% python3 -q
>>> import numpy as np
>>> np.set_printoptions(precision=3, suppress=True, linewidth=160, floatmode="fixed")
>>> M = np.loadtxt("dump.csv", delimiter=",")
>>> M
array([[ 1.000,  0.000,  0.000,  0.000,  0.000,  0.000,  0.000,  0.000,  0.000,  0.000,  0.000],
       [ 0.000,  0.866,  0.000,  0.000,  0.000,  0.000,  0.000,  0.000,  0.000,  0.000,  0.500],
       [ 0.000,  0.000,  1.000,  0.000,  0.000,  0.000,  0.000,  0.000,  0.000,  0.000,  0.000],
       [ 0.000,  0.000,  0.000,  1.000,  0.000,  0.000,  0.000,  0.000,  0.000,  0.000,  0.000],
       [ 0.000,  0.000,  0.000,  0.000,  1.000,  0.000,  0.000,  0.000,  0.000,  0.000,  0.000],
       [ 0.000,  0.000,  0.000,  0.000,  0.000,  1.000,  0.000,  0.000,  0.000,  0.000,  0.000],
       [ 0.000,  0.000,  0.000,  0.000,  0.000,  0.000,  1.000,  0.000,  0.000,  0.000,  0.000],
       [ 0.000,  0.000,  0.000,  0.000,  0.000,  0.000,  0.000,  1.000,  0.000,  0.000,  0.000],
       [ 0.000,  0.000,  0.000,  0.000,  0.000,  0.000,  0.000,  0.000,  1.000,  0.000,  0.000],
       [ 0.000,  0.000,  0.000,  0.000,  0.000,  0.000,  0.000,  0.000,  0.000,  1.000,  0.000],
       [ 0.000, -0.500,  0.000,  0.000,  0.000,  0.000,  0.000,  0.000,  0.000,  0.000,  0.866]])
>>> x = np.array([5, -2, -2, 0, -1, 0, -4, 4, 1, -3, -4])
>>> round(float(np.linalg.det(M)), 3)
1.0
>>> 11 - np.linalg.matrix_rank(M - np.eye(11), tol=1e-8)
np.int64(9)
>>> M.T @ (M @ x)
array([ 5.000, -2.000, -2.000,  0.000, -1.000,  0.000, -4.000,  4.000,  1.000, -3.000, -4.000])
>>> np.sort(np.abs(np.degrees(np.angle(np.linalg.eigvals(M)))))
array([ 0.000,  0.000,  0.000,  0.000,  0.000,  0.000,  0.000,  0.000,  0.000, 30.000, 30.000])
>>> [p for p in range(1, 25) if np.allclose(np.linalg.matrix_power(M, p), np.eye(11))]
[12, 24]
>>> rng = np.random.default_rng(715)
>>> idx = rng.permutation(11)
>>> idx
array([ 1,  9,  6,  5,  0,  4,  8, 10,  3,  7,  2])
>>> out = M[idx][:, idx]
>>> np.diag(out)
array([0.866, 1.000, 1.000, 1.000, 1.000, 1.000, 1.000, 0.866, 1.000, 1.000, 1.000])
>>> print(out)
[[ 0.866  0.000  0.000  0.000  0.000  0.000  0.000  0.500  0.000  0.000  0.000]
 [ 0.000  1.000  0.000  0.000  0.000  0.000  0.000  0.000  0.000  0.000  0.000]
 [ 0.000  0.000  1.000  0.000  0.000  0.000  0.000  0.000  0.000  0.000  0.000]
 [ 0.000  0.000  0.000  1.000  0.000  0.000  0.000  0.000  0.000  0.000  0.000]
 [ 0.000  0.000  0.000  0.000  1.000  0.000  0.000  0.000  0.000  0.000  0.000]
 [ 0.000  0.000  0.000  0.000  0.000  1.000  0.000  0.000  0.000  0.000  0.000]
 [ 0.000  0.000  0.000  0.000  0.000  0.000  1.000  0.000  0.000  0.000  0.000]
 [-0.500  0.000  0.000  0.000  0.000  0.000  0.000  0.866  0.000  0.000  0.000]
 [ 0.000  0.000  0.000  0.000  0.000  0.000  0.000  0.000  1.000  0.000  0.000]
 [ 0.000  0.000  0.000  0.000  0.000  0.000  0.000  0.000  0.000  1.000  0.000]
 [ 0.000  0.000  0.000  0.000  0.000  0.000  0.000  0.000  0.000  0.000  1.000]]
>>> print(np.sort(np.abs(np.linalg.eigvals(out))))
[1.000 1.000 1.000 1.000 1.000 1.000 1.000 1.000 1.000 1.000 1.000]
>>> round(float(np.trace(out)), 3)
10.732
>>> data = np.load("test4.npy")
>>> data
array([[ 0,  1,  2, -1, -1, -2],
       [ 0,  1,  2,  2, -3,  0],
       [-3,  4,  2, -1, -4, -2],
       [ 0,  6,  5, -3, -6, -2],
       [ 1,  7,  2, -3, -5, -1],
       [ 4,  4,  5, -2, -6,  1],
       [ 4,  4,  7, -3, -3,  0],
       [ 7,  6, 10, -5, -1, -2],
       [ 6,  3, 13, -8,  1, -1],
       [ 7,  2, 14, -6,  0,  2],
       [10,  4, 16, -4,  2,  2],
       [12,  4, 19, -3,  5,  5],
       [13,  1, 22, -2,  7,  4],
       [11, -2, 23, -3,  8,  5],
       [13, -2, 24, -6,  5,  8],
       [15,  0, 23, -8,  5,  5],
       [15,  2, 24, -8,  8,  6],
       [18,  1, 24, -9, 11,  6],
       [19,  3, 22, -7, 13,  4],
       [18,  4, 23, -5, 15,  6],
       [21,  6, 20, -5, 15,  8],
       [21,  5, 18, -5, 13,  9],
       [23,  8, 15, -3, 13,  6],
       [23,  6, 14, -5, 12,  4],
       [24,  7, 17, -2, 12,  1],
       [24,  8, 17,  0, 12,  2],
       [21,  6, 18,  3, 11,  2],
       [19,  9, 20,  5, 10,  3],
       [22, 11, 17,  7, 12,  2],
       [20,  9, 17,  7, 13,  5],
       [23,  8, 16,  9, 14,  6],
       [21,  7, 17, 10, 14,  5],
       [24,  9, 15, 10, 16,  2],
       [21, 11, 15,  9, 16,  0],
       [21,  8, 16, 11, 17,  0],
       [20, 11, 14, 11, 18,  3]])
>>> x = np.array([3, 5, 5, 5, 2, 1])
>>> target = data @ x
>>> np.linalg.solve(data.T @ data, data.T @ target)
array([3.000, 5.000, 5.000, 5.000, 2.000, 1.000])
>>> try:
...     np.linalg.solve(data, target)
... except np.linalg.LinAlgError as e:
...     print("failed:", e)
... 
failed: Last 2 dimensions of the array must be square
>>> target
array([  6,  19,   6,  26,  22,  36,  46,  72,  59,  73, 116, 151, 162, 144, 137, 135, 157, 162, 177, 200, 206, 188, 201, 172, 207, 223, 222, 250, 267, 256,
       268, 266, 276, 270, 272, 279])
>>> target = target + 0.1 * rng.normal(size=36)
>>> target
array([  5.892,  19.075,   6.238,  26.101,  22.103,  35.877,  46.009,  72.008,  58.987,  73.119, 115.970, 150.884, 161.778, 144.100, 136.985, 134.897, 157.052,
       161.892, 176.957, 200.152, 205.900, 187.950, 201.066, 171.887, 207.025, 222.898, 221.924, 250.010, 267.162, 255.995, 267.955, 265.952, 275.987, 269.927,
       271.928, 279.038])
>>> beta, *_ = np.linalg.lstsq(data, target)
>>> beta.round()
array([3.000, 5.000, 5.000, 5.000, 2.000, 1.000])
>>> np.round(data.T @ (target - data @ beta), 3) + 0
array([0.000, 0.000, 0.000, 0.000, 0.000, 0.000])
